>>> import numpy as np
>>> np.set_printoptions(suppress=True, linewidth=200)
>>> E = np.load("dump.npy")
>>> print(E)
[[ 0.409  0.1   -0.2   -1.4    0.4  ]
 [ 1.509  0.5    0.8   -0.1    0.2  ]
 [-3.271 -1.1   -0.7    0.2    0.8  ]
 [-4.789 -1.6    0.4   -0.9    0.6  ]
 [-4.235 -1.4   -0.4   -0.5    2.   ]
 [-1.859 -0.6    0.6   -1.     0.2  ]
 [ 0.865  0.3   -0.1   -1.2   -0.2  ]
 [-2.976 -1.     0.3    1.1   -0.5  ]
 [ 0.322  0.1   -1.3    0.7    0.5  ]
 [ 1.72   0.6    1.1   -1.5   -0.7  ]
 [ 3.004  1.     1.1    1.     1.6  ]
 [ 0.304  0.1    0.1    1.4    0.1  ]
 [-1.459 -0.5    0.3   -1.5    0.6  ]
 [-1.155 -0.4    0.3   -0.2   -0.7  ]
 [-1.434 -0.5    0.5    0.9   -2.5  ]
 [-2.091 -0.7    2.3   -0.6   -1.7  ]
 [-7.48  -2.5    1.     1.1    1.3  ]
 [ 1.478  0.5   -1.4   -1.     2.   ]
 [-3.175 -1.1    0.2   -2.2   -1.3  ]
 [ 3.301  1.1   -1.2   -0.1   -0.4  ]
 [ 1.418  0.5   -0.5   -0.5   -1.6  ]
 [-2.975 -1.     0.8    1.3   -0.1  ]
 [ 0.276  0.1   -0.1   -2.     1.3  ]
 [ 2.077  0.7   -0.2    0.9   -2.3  ]
 [ 0.947  0.3    1.    -0.7   -0.1  ]
 [ 0.587  0.2   -0.3   -0.5    1.7  ]
 [ 2.089  0.7    1.7   -0.8    2.8  ]
 [ 1.847  0.6    0.7   -0.5    1.1  ]
 [ 3.341  1.1    0.3    0.5    0.4  ]
 [-0.714 -0.2   -0.1   -1.1    1.2  ]
 [-0.615 -0.2    1.2   -0.1   -0.4  ]
 [-2.159 -0.7   -0.7    0.5    0.9  ]]
>>> other = np.c_[E[:, :4] @ np.array([[0, 1, -1, 2], [4, -1, 5, 3], [-2, -5, -5, -4], [4, 4, 1, 1]]), np.array([0, 2, 0, 1, 0, 2, 2, 2, 0, 1, 2, 0, 1, 2, 2, 2, 2, 1, 0, 2, 2, 1, 1, 2, 2, 2, 1, 2, 1, 1, 2, 1])]
>>> other.round(3) + 0
array([[ -4.8  ,  -4.291,  -0.309,   0.518,   0.   ],
       [  0.   ,  -3.391,  -3.109,   1.218,   2.   ],
       [ -2.2  ,   2.129,   1.471,  -6.842,   0.   ],
       [-10.8  ,  -8.789,  -6.111, -16.878,   1.   ],
       [ -6.8  ,  -2.835,  -1.265, -11.57 ,   0.   ],
       [ -7.6  ,  -8.259,  -5.141,  -8.918,   2.   ],
       [ -3.4  ,  -3.735,  -0.065,   1.83 ,   2.   ],
       [ -0.2  ,   0.924,  -2.424,  -9.052,   2.   ],
       [  5.8  ,   9.522,   7.378,   6.844,   0.   ],
       [ -5.8  , -10.38 ,  -5.72 ,  -0.66 ,   1.   ],
       [  5.8  ,   0.504,  -2.504,   5.608,   2.   ],
       [  5.8  ,   5.304,   1.096,   1.908,   0.   ],
       [ -8.6  ,  -8.459,  -4.041,  -7.118,   1.   ],
       [ -3.   ,  -3.055,  -2.545,  -4.91 ,   2.   ],
       [  0.6  ,   0.166,  -2.666,  -5.468,   2.   ],
       [ -9.8  , -15.291, -13.509, -16.082,   2.   ],
       [ -7.6  ,  -5.58 ,  -8.92 , -25.36 ,   2.   ],
       [  0.8  ,   3.978,   7.022,   9.056,   1.   ],
       [-13.6  , -11.875,  -5.525, -12.65 ,   0.   ],
       [  6.4  ,   7.801,   8.099,  14.602,   2.   ],
       [  1.   ,   1.418,   3.082,   5.836,   2.   ],
       [ -0.4  ,  -0.775,  -4.725, -10.85 ,   1.   ],
       [ -7.4  ,  -7.324,  -1.276,  -0.748,   1.   ],
       [  6.8  ,   5.977,   3.323,   7.954,   2.   ],
       [ -3.6  ,  -7.153,  -5.147,  -1.906,   2.   ],
       [ -0.6  ,  -0.113,   1.413,   2.474,   2.   ],
       [ -3.8  , -10.311,  -7.889,  -1.322,   1.   ],
       [ -1.   ,  -4.253,  -2.847,   2.194,   2.   ],
       [  5.8  ,   2.741,   1.159,   9.282,   1.   ],
       [ -5.   ,  -4.414,  -0.886,  -2.728,   1.   ],
       [ -3.6  ,  -6.815,  -6.485,  -6.73 ,   2.   ],
       [  0.6  ,   4.041,   2.659,  -3.118,   1.   ]])
>>> np.round(np.linalg.lstsq(E, other[:, 0])[0], 3) + 0
array([ 0.,  4., -2.,  4.,  0.])
>>> print(np.linalg.matrix_rank(other))
5
>>> idx = E[:, 3] > np.median(E[:, 3])
>>> f = E[idx].mean(axis=0) - E[~idx].mean(axis=0)
>>> round((((E - E.mean(axis=0)) @ f > 0) == idx).mean(), 3)
np.float64(0.906)
>>> d = np.linalg.norm(E[:, None] - E[None], axis=-1)
>>> print(np.flatnonzero(d[22] < d.mean() / 2))
[ 0  6 22 25 29]
>>> d[:5, :5].round(3)
array([[0.   , 2.025, 4.237, 5.528, 5.218],
       [2.025, 0.   , 5.302, 6.711, 6.438],
       [4.237, 5.302, 0.   , 2.239, 1.743],
       [5.528, 6.711, 2.239, 0.   , 1.763],
       [5.218, 6.438, 1.743, 1.763, 0.   ]])
>>> (d + 1e9 * np.eye(32)).round(6).argmin(axis=1)
array([ 6, 24, 31,  4,  2, 12,  0, 21, 11, 24, 28,  8,  5, 30, 13, 30,  3, 25,  5, 28,  6,  7,  0, 20,  1, 17, 27,  1, 10, 12, 13,  2])
>>> proj = E @ np.linalg.solve(E.T @ E, E.T)
>>> np.round(proj @ E[:, 0], 3)
array([ 0.409,  1.509, -3.271, -4.789, -4.235, -1.859,  0.865, -2.976,  0.322,  1.72 ,  3.004,  0.304, -1.459, -1.155, -1.434, -2.091, -7.48 ,  1.478, -3.175,  3.301,  1.418, -2.975,  0.276,  2.077,
        0.947,  0.587,  2.089,  1.847,  3.341, -0.714, -0.615, -2.159])
>>> np.allclose(proj @ proj, proj)
True
>>> cov = np.cov(E, rowvar=False)
>>> print(np.round(np.polyfit(E[:, 1], E[:, 4], 1), 3))
[-0.011  0.223]
>>> other = np.array([[-2, 3, -7, -3], [3, -3, -2, 9], [9, -5, 0, 1], [-1, 4, 2, -8]])
>>> m1 = np.triu(other)
>>> m1
array([[-2,  3, -7, -3],
       [ 0, -3, -2,  9],
       [ 0,  0,  0,  1],
       [ 0,  0,  0, -8]])
>>> rk = np.linalg.matrix_rank(m1)
>>> print(rk)
3
>>> N = np.linalg.svd(m1)[2][rk:].T
>>> [int(np.linalg.matrix_rank(m1[:i])) for i in range(1, len(m1) + 1)]
[1, 2, 3, 3]
>>> np.allclose(m1 @ N, 0)
True
>>> [int(np.linalg.matrix_rank(np.delete(m1, i, axis=0))) for i in range(4)]
[2, 2, 3, 3]
>>> basis = E[[8, 17]].astype(float)
>>> for _ in range(7):
...     idx = np.linalg.norm(E[:, None] - basis, axis=-1).argmin(axis=1)
...     basis = np.array([E[idx == j].mean(axis=0) for j in range(2)])
... 
>>> idx
array([1, 1, 0, 0, 0, 0, 1, 0, 1, 1, 1, 1, 0, 0, 0, 0, 0, 1, 0, 1, 1, 0, 1, 1, 1, 1, 1, 1, 1, 1, 0, 0])
>>> np.abs(basis[1] - basis[0]).argmax()
np.int64(0)
>>> basis.round(3)
array([[-2.834, -0.95 ,  0.436, -0.136, -0.057],
       [ 1.377,  0.461,  0.078, -0.383,  0.444]])
>>> try:
...     np.linalg.inv(m1)
... except np.linalg.LinAlgError as e:
...     print(repr(e))
... 
LinAlgError('Singular matrix')
>>> np.allclose(m1[:-1].T @ np.linalg.lstsq(m1[:-1].T, m1[-1])[0], m1[-1])
True
>>> np.unique(m1.round(6), axis=0).shape
(4, 4)
>>> np.round(m1 @ np.linalg.pinv(m1) @ m1, 3) + 0
array([[-2.,  3., -7., -3.],
       [ 0., -3., -2.,  9.],
       [ 0.,  0.,  0.,  1.],
       [ 0.,  0.,  0., -8.]])
